% python3 -q
>>> import numpy as np
>>> np.set_printoptions(precision=2, suppress=True, linewidth=160)
>>> Y = np.array([[1, -1, 4, 0, -5, -5, -1],
...     [-2, -3, 2, -1, -5, 2, 5],
...     [5, 1, 3, -3, -4, 0, 1],
...     [1, -1, 4, -4, -4, 4, -4],
...     [4, 1, -5, 2, -5, -1, -5],
...     [-4, -4, 5, 5, -1, -4, 3],
...     [4, -5, 4, -1, -3, -3, 3]])
>>> mat = Y - Y.T
>>> mat
array([[  0,   1,  -1,  -1,  -9,  -1,  -5],
       [ -1,   0,   1,   0,  -6,   6,  10],
       [  1,  -1,   0,  -7,   1,  -5,  -3],
       [  1,   0,   7,   0,  -6,  -1,  -3],
       [  9,   6,  -1,   6,   0,   0,  -2],
       [  1,  -6,   5,   1,   0,   0,   6],
       [  5, -10,   3,   3,   2,  -6,   0]])
>>> np.linalg.lstsq(mat[:-1].T, mat[-1])[2]
np.int32(6)
>>> np.round(mat @ np.linalg.pinv(mat) @ mat, 2) + 0
array([[  0.,   1.,  -1.,  -1.,  -9.,  -1.,  -5.],
       [ -1.,   0.,   1.,   0.,  -6.,   6.,  10.],
       [  1.,  -1.,   0.,  -7.,   1.,  -5.,  -3.],
       [  1.,   0.,   7.,   0.,  -6.,  -1.,  -3.],
       [  9.,   6.,  -1.,   6.,   0.,   0.,  -2.],
       [  1.,  -6.,   5.,   1.,   0.,   0.,   6.],
       [  5., -10.,   3.,   3.,   2.,  -6.,   0.]])
>>> round(np.trace(np.linalg.pinv(mat) @ mat), 2)
np.float64(6.0)
>>> J = np.loadtxt("data.csv", delimiter=",")
>>> J
array([[-1.,  1.,  0.,  0.,  0.,  0.],
       [ 0., -1.,  1.,  0.,  0.,  0.],
       [ 0.,  0., -1.,  1.,  0.,  0.],
       [ 0.,  0.,  0., -1.,  1.,  0.],
       [ 0.,  0.,  0.,  0., -1.,  1.],
       [ 0.,  0.,  0.,  0.,  0., -1.]])
>>> # triangular
>>> Y = J / np.linalg.norm(J, axis=1, keepdims=True)
>>> gram = Y @ Y.T
>>> np.linalg.norm(Y, axis=1)
array([1., 1., 1., 1., 1., 1.])
>>> (gram - 2 * np.eye(6)).round(6).argmax(axis=1)
array([2, 3, 0, 0, 0, 0])
>>> gram
array([[ 1.  , -0.5 ,  0.  ,  0.  ,  0.  ,  0.  ],
       [-0.5 ,  1.  , -0.5 ,  0.  ,  0.  ,  0.  ],
       [ 0.  , -0.5 ,  1.  , -0.5 ,  0.  ,  0.  ],
       [ 0.  ,  0.  , -0.5 ,  1.  , -0.5 ,  0.  ],
       [ 0.  ,  0.  ,  0.  , -0.5 ,  1.  , -0.71],
       [ 0.  ,  0.  ,  0.  ,  0.  , -0.71,  1.  ]])
>>> np.degrees(np.arccos(np.clip(gram[2, 4], -1, 1)))
np.float64(90.0)
>>> np.argwhere(np.triu(np.abs(gram) > 0.95, 1))
array([], shape=(0, 2), dtype=int64)
>>> feats = np.diag(np.array([2, -2, 1, -2, 1, 1, 1, -2, -1, 0, 1, 0]))
>>> feats
array([[ 2,  0,  0,  0,  0,  0,  0,  0,  0,  0,  0,  0],
       [ 0, -2,  0,  0,  0,  0,  0,  0,  0,  0,  0,  0],
       [ 0,  0,  1,  0,  0,  0,  0,  0,  0,  0,  0,  0],
       [ 0,  0,  0, -2,  0,  0,  0,  0,  0,  0,  0,  0],
       [ 0,  0,  0,  0,  1,  0,  0,  0,  0,  0,  0,  0],
       [ 0,  0,  0,  0,  0,  1,  0,  0,  0,  0,  0,  0],
       [ 0,  0,  0,  0,  0,  0,  1,  0,  0,  0,  0,  0],
       [ 0,  0,  0,  0,  0,  0,  0, -2,  0,  0,  0,  0],
       [ 0,  0,  0,  0,  0,  0,  0,  0, -1,  0,  0,  0],
       [ 0,  0,  0,  0,  0,  0,  0,  0,  0,  0,  0,  0],
       [ 0,  0,  0,  0,  0,  0,  0,  0,  0,  0,  1,  0],
       [ 0,  0,  0,  0,  0,  0,  0,  0,  0,  0,  0,  0]])
>>> # column 11 repeats column 9
>>> def softmax(z):
...     e = np.exp(z - z.max(axis=-1, keepdims=True))
...     return e / e.sum(axis=-1, keepdims=True)
... 
>>> softmax(feats).sum(axis=1)
array([1., 1., 1., 1., 1., 1., 1., 1., 1., 1., 1., 1.])
>>> softmax(feats[10] + 2)
array([0.07, 0.07, 0.07, 0.07, 0.07, 0.07, 0.07, 0.07, 0.07, 0.07, 0.2 , 0.07])
>>> att = feats @ feats.T / np.sqrt(12)
>>> softmax(att)
array([[0.22, 0.07, 0.07, 0.07, 0.07, 0.07, 0.07, 0.07, 0.07, 0.07, 0.07, 0.07],
       [0.07, 0.22, 0.07, 0.07, 0.07, 0.07, 0.07, 0.07, 0.07, 0.07, 0.07, 0.07],
       [0.08, 0.08, 0.11, 0.08, 0.08, 0.08, 0.08, 0.08, 0.08, 0.08, 0.08, 0.08],
       [0.07, 0.07, 0.07, 0.22, 0.07, 0.07, 0.07, 0.07, 0.07, 0.07, 0.07, 0.07],
       [0.08, 0.08, 0.08, 0.08, 0.11, 0.08, 0.08, 0.08, 0.08, 0.08, 0.08, 0.08],
       [0.08, 0.08, 0.08, 0.08, 0.08, 0.11, 0.08, 0.08, 0.08, 0.08, 0.08, 0.08],
       [0.08, 0.08, 0.08, 0.08, 0.08, 0.08, 0.11, 0.08, 0.08, 0.08, 0.08, 0.08],
       [0.07, 0.07, 0.07, 0.07, 0.07, 0.07, 0.07, 0.22, 0.07, 0.07, 0.07, 0.07],
       [0.08, 0.08, 0.08, 0.08, 0.08, 0.08, 0.08, 0.08, 0.11, 0.08, 0.08, 0.08],
       [0.08, 0.08, 0.08, 0.08, 0.08, 0.08, 0.08, 0.08, 0.08, 0.08, 0.08, 0.08],
       [0.08, 0.08, 0.08, 0.08, 0.08, 0.08, 0.08, 0.08, 0.08, 0.08, 0.11, 0.08],
       [0.08, 0.08, 0.08, 0.08, 0.08, 0.08, 0.08, 0.08, 0.08, 0.08, 0.08, 0.08]])
>>> softmax(att).round(6).argmax(axis=1)
array([ 0,  1,  2,  3,  4,  5,  6,  7,  8,  0, 10,  0])
